$ python3 -q
>>> import numpy as np
>>> import numpy.linalg as la
>>> np.set_printoptions(precision=3, suppress=True, linewidth=160)
>>> W0 = np.load("out11.npy")
>>> print(W0)
[[ -1  -1  -1  -1  -1  -1  -1  -1  -1  -1  -1  -1]
 [ -1  -2  -2  -2  -2  -2  -2  -2  -2  -2  -2  -2]
 [ -1  -2  -3  -3  -3  -3  -3  -3  -3  -3  -3  -3]
 [ -1  -2  -3  -4  -4  -4  -4  -4  -4  -4  -4  -4]
 [ -1  -2  -3  -4  -5  -5  -5  -5  -5  -5  -5  -5]
 [ -1  -2  -3  -4  -5  -6  -6  -6  -6  -6  -6  -6]
 [ -1  -2  -3  -4  -5  -6  -7  -7  -7  -7  -7  -7]
 [ -1  -2  -3  -4  -5  -6  -7  -8  -8  -8  -8  -8]
 [ -1  -2  -3  -4  -5  -6  -7  -8  -9  -9  -9  -9]
 [ -1  -2  -3  -4  -5  -6  -7  -8  -9 -10 -10 -10]
 [ -1  -2  -3  -4  -5  -6  -7  -8  -9 -10 -11 -11]
 [ -1  -2  -3  -4  -5  -6  -7  -8  -9 -10 -11 -12]]
>>> # symmetric
>>> out = W0 / la.norm(W0, axis=1, keepdims=True)
>>> gram = out @ out.T
>>> print(np.round(np.degrees(np.arccos(np.clip(gram[2, 9], -1, 1))), 3))
20.371
>>> print(la.norm(out, axis=1))
[1. 1. 1. 1. 1. 1. 1. 1. 1. 1. 1. 1.]
>>> print((gram - 2 * np.eye(12)).round(6).argmax(axis=1))
[ 1  2  3  4  5  6  7  8  9 10 11 10]
>>> x0 = np.array([-1, 3, 3, -3, 2, 2, -1, -1, -2, 1, -3, -2])
>>> rhs = W0 @ x0
>>> coef, lr = np.zeros(12), 1 / la.norm(W0, 2) ** 2
>>> for i in range(30):
...     coef -= lr * W0.T @ (W0 @ coef - rhs)
...     if i % 5 == 0: print(i, round(la.norm(W0 @ coef - rhs), 3))
... 
0 24.525
5 23.042
10 21.651
15 20.348
20 19.126
25 17.981
>>> print(np.round(la.cond(W0), 3))
249.652
>>> print(coef)
[ 0.079  0.136  0.14   0.084 -0.018 -0.172 -0.367 -0.577 -0.779 -0.951 -1.085 -1.156]
>>> ev, evecs = la.eigh(W0)
>>> x0 = np.array([-2, 5, 1, 2, -5, 1, 1, 0, -1, 4, 5, 3])
>>> print(np.abs(W0).sum(axis=1).max(), np.round(np.abs(ev).max(), 3))
78 63.409
>>> print(round(x0 @ W0 @ x0 / (x0 @ x0), 3), round(float(ev[0]), 3), round(float(ev[-1]), 3))
-13.473 -63.409 -0.254
>>> out = np.array([[1, 1], [1, -1]])
>>> rng = np.random.default_rng(721)
>>> mat = np.kron(out, np.kron(out, out))[rng.permutation(8)][:13]
>>> print(mat)
[[ 1 -1  1 -1  1 -1  1 -1]
 [ 1 -1  1 -1 -1  1 -1  1]
 [ 1 -1 -1  1 -1  1  1 -1]
 [ 1  1 -1 -1 -1 -1  1  1]
 [ 1  1  1  1 -1 -1 -1 -1]
 [ 1 -1 -1  1  1 -1 -1  1]
 [ 1  1  1  1  1  1  1  1]
 [ 1  1 -1 -1  1  1 -1 -1]]
>>> O, r_ = la.qr(mat)
>>> print(O.shape, r_.shape)
(8, 8) (8, 8)
>>> print(O)
[[-0.354 -0.354  0.354 -0.354  0.354 -0.354  0.354  0.354]
 [-0.354 -0.354  0.354 -0.354 -0.354  0.354 -0.354 -0.354]
 [-0.354 -0.354 -0.354  0.354 -0.354  0.354  0.354  0.354]
 [-0.354  0.354 -0.354 -0.354 -0.354 -0.354  0.354 -0.354]
 [-0.354  0.354  0.354  0.354 -0.354 -0.354 -0.354  0.354]
 [-0.354 -0.354 -0.354  0.354  0.354 -0.354 -0.354 -0.354]
 [-0.354  0.354  0.354  0.354  0.354  0.354  0.354 -0.354]
 [-0.354  0.354 -0.354 -0.354  0.354  0.354 -0.354  0.354]]
>>> print(np.allclose(r_.T @ r_, mat.T @ mat))
True
>>> print(np.abs(np.diag(r_)))
[2.828 2.828 2.828 2.828 2.828 2.828 2.828 2.828]
>>> print(r_.round(3) + 0)
[[-2.828  0.     0.     0.     0.     0.     0.     0.   ]
 [ 0.     2.828  0.     0.     0.     0.     0.     0.   ]
 [ 0.     0.     2.828  0.     0.     0.     0.     0.   ]
 [ 0.     0.     0.     2.828  0.     0.     0.     0.   ]
 [ 0.     0.     0.     0.     2.828  0.     0.     0.   ]
 [ 0.     0.     0.     0.     0.     2.828  0.     0.   ]
 [ 0.     0.     0.     0.     0.     0.     2.828  0.   ]
 [ 0.     0.     0.     0.     0.     0.     0.    -2.828]]
